$ python3 -q
>>> import numpy as np
>>> np.set_printoptions(precision=4, suppress=True, linewidth=160, sign=" ")
>>> data = np.load("w.npy")
>>> data
array([[ 0.0841,  0.9159,  0.3925],
       [ 0.9159,  0.0841, -0.3925],
       [ 0.3925, -0.3925,  0.8318]])
>>> w, vecs = np.linalg.eigh(data)
>>> w.sum(), np.trace(data)
(np.float64(1.0), np.float64(1.0))
>>> w
array([-1.,  1.,  1.])
>>> vecs @ np.diag(w) @ vecs.T
array([[ 0.0841,  0.9159,  0.3925],
       [ 0.9159,  0.0841, -0.3925],
       [ 0.3925, -0.3925,  0.8318]])
>>> np.round(vecs.T @ vecs, 4) + 0
array([[ 1.,  0.,  0.],
       [ 0.,  1.,  0.],
       [ 0.,  0.,  1.]])
>>> np.linalg.eigvalsh(data @ data)
array([ 1.,  1.,  1.])
>>> u, v = data[0], data[2]
>>> u @ v
np.float64(0.0)
>>> pr = (u @ v) / (u @ u) * u
>>> (v - pr) @ u
np.float64(0.0)
>>> arr = np.cumsum(np.array([[1, -1, 0],
...     [0, 0, 1],
...     [2, 2, 0],
...     [-2, 0, 2],
...     [1, -2, 0],
...     [-2, -2, 0],
...     [0, -2, 0],
...     [2, 0, 1],
...     [2, -1, 0],
...     [1, 2, 0],
...     [2, -2, 1],
...     [2, -1, -2],
...     [-1, -1, -1],
...     [-1, -2, 2],
...     [0, 0, -1],
...     [0, -1, 2],
...     [1, 0, 0],
...     [1, -2, 2],
...     [0, 2, -2],
...     [-1, 2, 1],
...     [-2, 0, 2],
...     [-2, 0, 2],
...     [0, 2, 1],
...     [0, -2, -2],
...     [1, 1, -2]]), axis=0)
>>> arr
array([[  1,  -1,   0],
       [  1,  -1,   1],
       [  3,   1,   1],
       [  1,   1,   3],
       [  2,  -1,   3],
       [  0,  -3,   3],
       [  0,  -5,   3],
       [  2,  -5,   4],
       [  4,  -6,   4],
       [  5,  -4,   4],
       [  7,  -6,   5],
       [  9,  -7,   3],
       [  8,  -8,   2],
       [  7, -10,   4],
       [  7, -10,   3],
       [  7, -11,   5],
       [  8, -11,   5],
       [  9, -13,   7],
       [  9, -11,   5],
       [  8,  -9,   6],
       [  6,  -9,   8],
       [  4,  -9,  10],
       [  4,  -7,  11],
       [  4,  -9,   9],
       [  5,  -8,   7]])
>>> t3 = np.stack([arr, -1 * arr, arr[::-1]])
>>> np.linalg.matrix_rank(t3.reshape(3, -1))
np.int64(2)
>>> np.einsum("bij,cij->bc", t3, t3)
array([[ 2959, -2959,  1798],
       [-2959,  2959, -1798],
       [ 1798, -1798,  2959]])
>>> np.linalg.matrix_rank(t3)
array([ 3,  3,  3])
>>> t3.sum(axis=0)
array([[  5,  -8,   7],
       [  4,  -9,   9],
       [  4,  -7,  11],
       [  4,  -9,  10],
       [  6,  -9,   8],
       [  8,  -9,   6],
       [  9, -11,   5],
       [  9, -13,   7],
       [  8, -11,   5],
       [  7, -11,   5],
       [  7, -10,   3],
       [  7, -10,   4],
       [  8,  -8,   2],
       [  9,  -7,   3],
       [  7,  -6,   5],
       [  5,  -4,   4],
       [  4,  -6,   4],
       [  2,  -5,   4],
       [  0,  -5,   3],
       [  0,  -3,   3],
       [  2,  -1,   3],
       [  1,   1,   3],
       [  3,   1,   1],
       [  1,  -1,   1],
       [  1,  -1,   0]])
>>> np.linalg.norm(t3, axis=(1, 2))
array([ 54.3967,  54.3967,  54.3967])
>>> rng = np.random.default_rng(91)
>>> K = np.eye(3, dtype=int)[rng.permutation(3)]
>>> K
array([[ 0,  1,  0],
       [ 1,  0,  0],
       [ 0,  0,  1]])
>>> Ac = arr - arr.mean(axis=0)
>>> vecs = np.linalg.svd(Ac)[2][:1]
>>> A2 = Ac - Ac @ vecs.T @ vecs
>>> np.round(np.linalg.norm(A2) / np.linalg.norm(Ac), 4)
np.float64(0.4822)
>>> np.linalg.norm(A2, axis=1).round(6).argmax()
np.int64(22)
>>> (Ac @ vecs.T).std(axis=0)
array([ 4.9102])
>>> x = np.array([0, 0, 0])
>>> y = K @ x
>>> beta, lr = np.zeros(3), 1 / np.linalg.norm(K, 2) ** 2
>>> for i in range(10):
...     beta -= lr * K.T @ (K @ beta - y)
...     if i % 2 == 0: print(i, round(np.linalg.norm(K @ beta - y), 4))
... 
0 0.0
2 0.0
4 0.0
6 0.0
8 0.0
>>> beta
array([ 0.,  0.,  0.])
>>> A2 = np.linalg.inv(K)
>>> np.linalg.inv(A2)
array([[ 0.,  1.,  0.],
       [ 1.,  0.,  0.],
       [ 0.,  0.,  1.]])
>>> K @ A2
array([[ 1.,  0.,  0.],
       [ 0.,  1.,  0.],
       [ 0.,  0.,  1.]])
>>> round(float(np.linalg.cond(K)), 4)
1.0
>>> z = rng.permutation(3)
>>> z
array([ 2,  0,  1])
>>> A2 = K[z][:, z]
>>> round(float(np.linalg.det(A2)), 4), round(float(np.linalg.det(K[z])), 4)
(-1.0, -1.0)
>>> np.allclose(A2, K)
False
>>> np.linalg.matrix_power(K, 100)
array([[ 1,  0,  0],
       [ 0,  1,  0],
       [ 0,  0,  1]])
>>> np.linalg.matrix_power(K, 2)
array([[ 1,  0,  0],
       [ 0,  1,  0],
       [ 0,  0,  1]])
>>> pr = np.eye(3)[1]
>>> for _ in range(3):
...     pr = pr @ K
...     print(pr.round(4))
... 
[ 1.  0.  0.]
[ 0.  1.  0.]
[ 1.  0.  0.]
>>> J = np.loadtxt("layer13.csv", delimiter=",")
>>> J
array([[ 0.5648,  0.154 ,  0.7029, -0.4041],
       [ 0.4801,  0.3615, -0.0055,  0.7992],
       [-0.2542,  0.9185, -0.1487, -0.2639],
       [ 0.6213, -0.0436, -0.6956, -0.3582]])
>>> A2 = arr[0, 0] * arr[1:] - np.outer(arr[1:, 0], arr[0])
>>> A2
array([[ 0,  0,  1],
       [ 0,  4,  1],
       [ 0,  2,  3],
       [ 0,  1,  3],
       [ 0, -3,  3],
       [ 0, -5,  3],
       [ 0, -3,  4],
       [ 0, -2,  4],
       [ 0,  1,  4],
       [ 0,  1,  5],
       [ 0,  2,  3],
       [ 0,  0,  2],
       [ 0, -3,  4],
       [ 0, -3,  3],
       [ 0, -4,  5],
       [ 0, -3,  5],
       [ 0, -4,  7],
       [ 0, -2,  5],
       [ 0, -1,  6],
       [ 0, -3,  8],
       [ 0, -5, 10],
       [ 0, -3, 11],
       [ 0, -5,  9],
       [ 0, -3,  7]])
>>> np.flatnonzero(~A2.round(6).any(axis=1))
array([], dtype=int64)
